% ipython --no-banner

In [1]: import numpy as np

In [2]: np.set_printoptions(precision=2, suppress=True, linewidth=100, sign=" ")

In [3]: J = np.load("block17.npy")

In [4]: print(J)
[[ 1  2  3  3  3]
 [ 2  1  2  3  3]
 [ 3  2  1  2  3]
 [ 3  3  2  1  2]
 [ 3  3  3  2  1]]

In [5]: rng = np.random.default_rng(3523)

In [6]: z = rng.permutation(5)

In [7]: print(z)
[ 3  4  0  2  1]

In [8]: Y = J[z][:, z]

In [9]: print(np.diag(Y))
[ 1  1  1  1  1]

In [10]: print(np.allclose(Y, J))
False

In [11]: O, R = np.linalg.qr(J)

In [12]: print(np.abs(np.diag(R)))
[ 5.66  1.58  1.89  1.26  0.99]

In [13]: A = np.array([[1.0, 0.0, 0.0], [0.0, 1.0, 0.0], [0.33, 0.0, 0.67]])

In [14]: print(A)
[[ 1.    0.    0.  ]
 [ 0.    1.    0.  ]
 [ 0.33  0.    0.67]]

In [15]: print((np.linalg.matrix_power((A != 0) + (A.T != 0) + np.eye(3), 3) > 0).astype(int))
[[ 1  0  1]
 [ 0  1  0]
 [ 1  0  1]]

In [16]: print(round(np.linalg.det(A), 2))
0.67

In [17]: print(np.flatnonzero(np.linalg.matrix_power((A != 0) + (A.T != 0) + np.eye(3), 3)[1]))
[ 1]

In [18]: M = np.load("x.npy")

In [19]: print(M)
[[ 5.  0.  0.  0.  0.]
 [ 0.  5.  4.  4.  4.]
 [ 0.  4.  5.  4.  4.]
 [ 0.  4.  4.  5.  4.]
 [ 0.  4.  4.  4.  5.]]

In [20]: w, evecs = np.linalg.eigh(M)

In [21]: print(np.linalg.eigvalsh(M + 3 * np.eye(5)))
[  4.   4.   4.   8.  20.]

In [22]: print(w)
[  1.   1.   1.   5.  17.]

In [23]: print(np.round(evecs.T @ M @ evecs, 2) + 0)
[[  1.   0.   0.   0.   0.]
 [  0.   1.   0.   0.   0.]
 [  0.   0.   1.   0.   0.]
 [  0.   0.   0.   5.   0.]
 [  0.   0.   0.   0.  17.]]

In [24]: print(np.abs(evecs[:, -1]).round(6).argmax())
1

In [25]: print((w > 1e-8).sum(), (w < -1e-8).sum())
5 0

In [26]: print(np.round(w.sum(), 2), np.trace(M))
25.0 25.0

In [27]: print(evecs @ np.diag(w) @ evecs.T)
[[ 5.  0.  0.  0.  0.]
 [ 0.  5.  4.  4.  4.]
 [ 0.  4.  5.  4.  4.]
 [ 0.  4.  4.  5.  4.]
 [ 0.  4.  4.  4.  5.]]

In [28]: w, evecs = np.linalg.eigh(M)

In [29]: x = np.array([3, -2, 0, 0, 4])

In [30]: print(x @ M @ x)
81.0

In [31]: print(evecs * np.abs(w) @ evecs.T)
[[ 5.  0.  0.  0.  0.]
 [ 0.  5.  4.  4.  4.]
 [ 0.  4.  5.  4.  4.]
 [ 0.  4.  4.  5.  4.]
 [ 0.  4.  4.  4.  5.]]

In [32]: Y = M[0, 0] * M[1:] - np.outer(M[1:, 0], M[0])

In [33]: print(Y)
[[  0.  25.  20.  20.  20.]
 [  0.  20.  25.  20.  20.]
 [  0.  20.  20.  25.  20.]
 [  0.  20.  20.  20.  25.]]

In [34]: print(np.linalg.matrix_rank(Y), np.linalg.matrix_rank(M))
4 5

In [35]: print(np.flatnonzero(~Y.round(6).any(axis=1)))
[]

In [36]: x = np.array([3, 1, 1, 2, 0])

In [37]: h = np.maximum(Y @ x, 0)

In [38]: print(np.tanh(Y @ x))
[ 1.  1.  1.  1.]

In [39]: print(np.maximum(Y @ x, 0) - np.maximum(-Y @ x, 0))
[ 85.  85.  90.  80.]

In [40]: print((M != 0).astype(int))
[[ 1  0  0  0  0]
 [ 0  1  1  1  1]
 [ 0  1  1  1  1]
 [ 0  1  1  1  1]
 [ 0  1  1  1  1]]

In [41]: print(M @ M)
[[ 25.   0.   0.   0.   0.]
 [  0.  73.  72.  72.  72.]
 [  0.  72.  73.  72.  72.]
 [  0.  72.  72.  73.  72.]
 [  0.  72.  72.  72.  73.]]

In [42]: print(np.sort(np.linalg.eigvals(M).real))
[  1.   1.   1.   5.  17.]

In [43]: print(np.round(np.linalg.det(M), 2))
85.0

In [44]: K = np.load("layer4.npy")

In [45]: print(K)
[[ 3.  8.  0.  6.  8.]
 [ 8. 15.  0. 12. 16.]
 [ 0.  0. -1.  0.  0.]
 [ 6. 12.  0.  8. 12.]
 [ 8. 16.  0. 12. 15.]]

In [46]: w, evecs = np.linalg.eig(K)

In [47]: print(np.sort(np.linalg.eigvals(np.linalg.inv(K))))
[-1.   -1.   -1.   -1.    0.02]

In [48]: print(np.round(K @ evecs[:, 0] - w[0] * evecs[:, 0], 2) + 0)
[ 0.  0.  0.  0.  0.]

In [49]: w, evecs = np.linalg.eigh(K)

In [50]: print(np.linalg.eigvalsh(K @ K))
[    1.     1.     1.     1.  1936.]

In [51]: print(np.linalg.svd(K, compute_uv=False))
[ 44.   1.   1.   1.   1.]

In [52]: print(np.abs(evecs[:, -1]))
[ 0.3   0.6   0.    0.45  0.6 ]

In [53]: O = K.astype(float).copy()

In [54]: for j in range(5):
    ...:     O[:, j] -= O[:, :j] @ (O[:, :j].T @ O[:, j])
    ...:     O[:, j] /= np.linalg.norm(O[:, j])
    ...: 

In [55]: print(np.round(O.T @ O, 2) + 0)
[[ 1.  0.  0.  0.  0.]
 [ 0.  1.  0.  0.  0.]
 [ 0.  0.  1.  0.  0.]
 [ 0.  0.  0.  1.  0.]
 [ 0.  0.  0.  0.  1.]]

In [56]: print(np.flatnonzero(np.linalg.matrix_power((K != 0) + (K.T != 0) + np.eye(5), 5)[2]))
[ 2]

In [57]: print(round(float(np.linalg.det(K)), 2))
44.0

In [58]: print((np.linalg.matrix_power((K != 0) + (K.T != 0) + np.eye(5), 5) > 0).astype(int))
[[ 1  1  0  1  1]
 [ 1  1  0  1  1]
 [ 0  0  1  0  0]
 [ 1  1  0  1  1]
 [ 1  1  0  1  1]]

In [59]: print(np.sort(np.linalg.eigvals(K).real))
[-1. -1. -1. -1. 44.]

In [60]: print((K != 0).astype(int))
[[ 1  1  0  1  1]
 [ 1  1  0  1  1]
 [ 0  0  1  0  0]
 [ 1  1  0  1  1]
 [ 1  1  0  1  1]]

In [61]: r0 = np.array([-2, -1, -2, -1, -3])

In [62]: Y = K + np.outer(r0, np.eye(5)[2])

In [63]: print(Y)
[[ 3.  8. -2.  6.  8.]
 [ 8. 15. -1. 12. 16.]
 [ 0.  0. -3.  0.  0.]
 [ 6. 12. -1.  8. 12.]
 [ 8. 16. -3. 12. 15.]]

In [64]: print(np.linalg.matrix_rank(Y - K))
1

In [65]: print(np.linalg.matrix_rank(np.linalg.inv(Y) - np.linalg.inv(K), tol=1e-8))
1
